% ipython --no-banner

In [1]: import numpy as np

In [2]: from numpy import linalg as LA

In [3]: np.set_printoptions(precision=2, suppress=True, linewidth=120)

In [4]: M = np.load("a.npy")

In [5]: print(M)
[[ 0  0  0  0  0  0  0]
 [ 3 -1  5  4 -1  5  0]
 [ 2  2  6  3 -4  2  0]
 [ 4  1  5  0 -1  4 -1]
 [ 0  5 -3  1  1  0  2]
 [-3  5 -4  5 -6 -3 -2]
 [ 3  1  8  6 -3  4  3]
 [ 1  2  0 -2  3  1  2]
 [ 3  1  8  6 -3  4  3]
 [ 0  0  0  0  0  0  0]
 [-3  5  0  3 -4 -3  1]
 [ 1 -1  2  3  1  2  3]
 [ 0  4  2  6 -6 -2  3]
 [-3  3 -3  1 -2 -2 -2]
 [ 3 -1  5  2 -4  3 -3]
 [ 1 -1  2  1 -2  0  0]
 [ 0  0  0  0  0  0  0]
 [ 0  0  0  0  0  0  0]
 [ 2  1  2  1  4  3  5]
 [-3  3 -3  1 -2 -2 -2]
 [ 2  1  2  1  4  3  5]
 [ 0  4  2  6 -6 -2  3]
 [ 0  0  0  0  0  0  0]
 [ 4  3  8  2 -3  3  2]
 [ 1 -1  2  3  1  2  3]
 [ 2  1  2 -1  1  1  2]
 [-2  2 -1  2 -4 -2 -2]
 [ 3  2  3 -1  1  4 -1]
 [ 3 -1  5  2 -4  3 -3]
 [ 0  0  0  0  0  0  0]
 [ 0  0  0  0  0  0  0]
 [ 0  0  0  0  0  0  0]
 [ 0  0  0  0  0  0  0]]

In [6]: B = np.c_[M[:, :4] @ np.array([[1, 1, 1, 3], [1, 2, 1, 0], [2, 0, 1, 0], [0, 0, 2, 1]]), np.array([-3, 3, -2, -2, -3, -3, 3, -3, -1, 2, 1, -2, 0, 3, -2, -1, -1, -3, -1, 0, -2, -3, -1, 1, 2, -1, -2, -2, -1, -2, 0, 1, 3])]

In [7]: print(B)
[[ 0  0  0  0 -3]
 [12  1 15 13  3]
 [16  6 16  9 -2]
 [15  6 10 12 -2]
 [-1 10  4  1 -3]
 [-6  7  8 -4 -3]
 [20  5 24 15  3]
 [ 3  5 -1  1 -3]
 [20  5 24 15 -1]
 [ 0  0  0  0  2]
 [ 2  7  8 -6  1]
 [ 4 -1  8  6 -2]
 [ 8  8 18  6  0]
 [-6  3 -1 -8  3]
 [12  1 11 11 -2]
 [ 4 -1  4  4 -1]
 [ 0  0  0  0 -1]
 [ 0  0  0  0 -3]
 [ 7  4  7  7 -1]
 [-6  3 -1 -8  0]
 [ 7  4  7  7 -2]
 [ 8  8 18  6 -3]
 [ 0  0  0  0 -1]
 [23 10 19 14  1]
 [ 4 -1  8  6  2]
 [ 7  4  3  5 -1]
 [-2  2  3 -4 -2]
 [11  7  6  8 -2]
 [12  1 11 11 -1]
 [ 0  0  0  0 -2]
 [ 0  0  0  0  0]
 [ 0  0  0  0  1]
 [ 0  0  0  0  3]]

In [8]: print(np.round(LA.norm(B - M @ LA.lstsq(M, B)[0], axis=0), 2) + 0)
[0.   0.   0.   0.   9.82]

In [9]: print(np.round(LA.lstsq(M, B[:, 0])[0], 2) + 0)
[1. 1. 2. 0. 0. 0. 0.]

In [10]: print(LA.matrix_rank(np.c_[M, B]))
8

In [11]: x0 = np.array([-1, 3, 3, -2, 3, 1, -1])

In [12]: target = M @ x0

In [13]: try:
    ...:     LA.solve(M, target)
    ...: except LA.LinAlgError as e:
    ...:     print(e)
    ...: 
Last 2 dimensions of the array must be square

In [14]: print(np.round(LA.pinv(M) @ M, 2) + 0)
[[1. 0. 0. 0. 0. 0. 0.]
 [0. 1. 0. 0. 0. 0. 0.]
 [0. 0. 1. 0. 0. 0. 0.]
 [0. 0. 0. 1. 0. 0. 0.]
 [0. 0. 0. 0. 1. 0. 0.]
 [0. 0. 0. 0. 0. 1. 0.]
 [0. 0. 0. 0. 0. 0. 1.]]

In [15]: print(LA.lstsq(M, target)[0])
[-1.  3.  3. -2.  3.  1. -1.]

In [16]: rng = np.random.default_rng(448673)

In [17]: target = target + 0.3 * rng.normal(size=33)

In [18]: print(target)
[  0.29   2.87   5.5   15.8    5.6  -23.14   3.59  16.49   4.21   0.01  -3.93  -1.74 -17.49  -4.85  -0.58  -5.74   0.14
   0.54  15.26  -4.89  15.05 -16.91  -0.24  16.79  -1.92  10.99 -11.28  22.19  -1.32   0.48   0.22  -0.08  -0.22]

In [19]: b, *_ = LA.lstsq(M, target)

In [20]: print(np.round(M.T @ (target - M @ b), 2) + 0)
[0. 0. 0. 0. 0. 0. 0.]

In [21]: print(b)
[-1.13  2.94  2.83 -2.15  2.76  1.33 -0.81]

In [22]: print(b.round())
[-1.  3.  3. -2.  3.  1. -1.]

In [23]: cen = (M - M.mean(axis=0)) / M.std(axis=0)

In [24]: print(np.argwhere(np.abs(cen) > 2))
[[ 4  1]
 [ 5  1]
 [ 6  2]
 [ 8  2]
 [10  1]
 [18  6]
 [20  6]
 [23  2]]

In [25]: b = LA.lstsq(np.delete(cen, 4, axis=1), cen[:, 4])[0]

In [26]: print(b)
[-0.45 -0.14 -0.49 -0.6   0.94  0.58]

In [27]: print(np.abs(b).argmax())
4

In [28]: B = np.array([[2, 3, 4, 2], [2, 4, 4, 4], [0, 2, 2, 0], [3, 2, 0, 3]])

In [29]: K = B - B.T

In [30]: print(K)
[[ 0  1  4 -1]
 [-1  0  2  2]
 [-4 -2  0  0]
 [ 1 -2  0  0]]

In [31]: labels = rng.permutation(4)

In [32]: print(labels)
[3 0 2 1]

In [33]: B = K[labels][:, labels]

In [34]: print(np.sort(np.abs(LA.eigvals(B))))
[2.17 2.17 4.62 4.62]

In [35]: print(np.trace(B))
0

In [36]: labels = rng.permutation(4)

In [37]: B = K[:, labels] * rng.choice([-1, 1], 4)

In [38]: print(B)
[[-4  1 -1  0]
 [-2  0  2 -1]
 [ 0 -2  0 -4]
 [ 0 -2  0  1]]

In [39]: U, _, Vt = LA.svd(K.T @ B)

In [40]: print(labels)
[2 1 3 0]

In [41]: print(np.round(U @ Vt, 2) + 0)
[[ 0.  0.  0.  1.]
 [ 0.  1.  0.  0.]
 [-1.  0.  0.  0.]
 [ 0.  0.  1.  0.]]

In [42]: print(np.round(LA.lstsq(K, B)[0], 2) + 0)
[[ 0.  0.  0.  1.]
 [ 0.  1.  0.  0.]
 [-1.  0.  0.  0.]
 [ 0.  0.  1.  0.]]

In [43]: x0 = np.array([3, 2, 1, 3])

In [44]: target = K @ x0

In [45]: print(target)
[  3   5 -16  -1]

In [46]: print(LA.solve(K, 3 * target))
[9. 6. 3. 9.]

In [47]: print(LA.solve(K, target))
[3. 2. 1. 3.]

In [48]: print(LA.solve(K.T, K[3]))
[ 0.  0. -0.  1.]

In [49]: labels = rng.integers(0, 2, 8)

In [50]: m1 = np.array([[1, 0, 1, 0, 2, 1, 0, 0],
    ...:     [2, 2, 2, 1, 2, 1, 1, 1],
    ...:     [1, 2, 2, 2, 1, 0, 2, 2],
    ...:     [2, 2, 2, 1, 1, 1, 2, 0],
    ...:     [0, 2, 1, 1, 0, 0, 2, 1],
    ...:     [2, 0, 2, 1, 1, 0, 1, 2],
    ...:     [0, 2, 2, 2, 0, 1, 2, 1],
    ...:     [2, 2, 0, 2, 2, 2, 2, 2]]) * (labels[:, None] == labels)

In [51]: print(m1)
[[1 0 1 0 2 1 0 0]
 [0 2 0 1 0 0 0 1]
 [1 0 2 0 1 0 2 0]
 [0 2 0 1 0 0 0 0]
 [0 0 1 0 0 0 2 0]
 [2 0 2 0 1 0 1 0]
 [0 0 2 0 0 1 2 0]
 [0 2 0 2 0 0 0 2]]

In [52]: O, Rm = LA.qr(m1)

In [53]: print(np.abs(np.diag(Rm)))
[2.45 3.46 2.42 0.82 1.35 0.76 0.49 0.71]

In [54]: print(np.round(O.T @ O, 2) + 0)
[[1. 0. 0. 0. 0. 0. 0. 0.]
 [0. 1. 0. 0. 0. 0. 0. 0.]
 [0. 0. 1. 0. 0. 0. 0. 0.]
 [0. 0. 0. 1. 0. 0. 0. 0.]
 [0. 0. 0. 0. 1. 0. 0. 0.]
 [0. 0. 0. 0. 0. 1. 0. 0.]
 [0. 0. 0. 0. 0. 0. 1. 0.]
 [0. 0. 0. 0. 0. 0. 0. 1.]]

In [55]: print(np.round(abs(Rm[0, 0]), 2), round(LA.norm(m1[:, 0]), 2))
2.45 2.45

In [56]: print(np.allclose(Rm.T @ Rm, m1.T @ m1))
True
